>>> import numpy as np
>>> np.set_printoptions(precision=2, suppress=True, linewidth=120)
>>> F = np.array([[0, 0, 0, 1], [0, 0, 1, 0], [0, 1, 0, 0], [1, 0, 0, 0]])
>>> F
array([[0, 0, 0, 1],
       [0, 0, 1, 0],
       [0, 1, 0, 0],
       [1, 0, 0, 0]])
>>> ev, evecs = np.linalg.eigh(F)
>>> np.round(evecs @ np.diag(ev) @ evecs.T, 2) + 0
array([[0., 0., 0., 1.],
       [0., 0., 1., 0.],
       [0., 1., 0., 0.],
       [1., 0., 0., 0.]])
>>> (ev > 1e-8).sum(), (ev < -1e-8).sum()
(np.int64(2), np.int64(2))
>>> np.linalg.svd(F, compute_uv=False)
array([1., 1., 1., 1.])
>>> print(np.round(evecs.T @ F @ evecs, 2) + 0)
[[-1.  0.  0.  0.]
 [ 0. -1.  0.  0.]
 [ 0.  0.  1.  0.]
 [ 0.  0.  0.  1.]]
>>> np.round(evecs.T @ evecs, 2) + 0
array([[1., 0., 0., 0.],
       [0., 1., 0., 0.],
       [0., 0., 1., 0.],
       [0., 0., 0., 1.]])
>>> np.linalg.eigvalsh(F + 4 * np.eye(4))
array([3., 3., 5., 5.])
>>> ev, evecs = np.linalg.eig(F)
>>> F @ evecs[:, 0] - ev[0] * evecs[:, 0]
array([0., 0., 0., 0.])
>>> print(np.sort(np.linalg.eigvals(F @ F)))
[1. 1. 1. 1.]
>>> np.prod(ev)
np.float64(1.0)
>>> J = np.loadtxt("a.csv", delimiter=",")
>>> J
array([[-6.,  7., -1.,  3.],
       [ 9.,  0., -1.,  0.],
       [ 5.,  5., -8.,  2.],
       [ 3.,  3., -3., -8.]])
>>> np.linalg.matrix_power(J, 4)
array([[ 14209.,  -5328.,  -2112.,  -8396.],
       [-10230.,   5155.,   1062.,   5738.],
       [ -2418.,   1134.,   1627.,  -1094.],
       [ -4836.,  -1068.,   4908.,   4645.]])
>>> np.sort(np.abs(np.linalg.eigvals(J)))
array([ 5.05,  7.74,  7.74, 12.04])
>>> (J - J.T) / 2
array([[ 0. , -1. , -3. ,  0. ],
       [ 1. ,  0. , -3. , -1.5],
       [ 3. ,  3. ,  0. ,  2.5],
       [ 0. ,  1.5, -2.5,  0. ]])
>>> print(np.allclose(J, J.T))
False
>>> print(round(np.abs(np.linalg.eigvals(J)).max(), 2))
12.04
>>> J @ J
array([[103., -38.,  -2., -44.],
       [-59.,  58.,  -1.,  25.],
       [-19.,   1.,  48., -17.],
       [-30., -18.,  42.,  67.]])
>>> np.allclose(J @ J.T, J.T @ J)
False
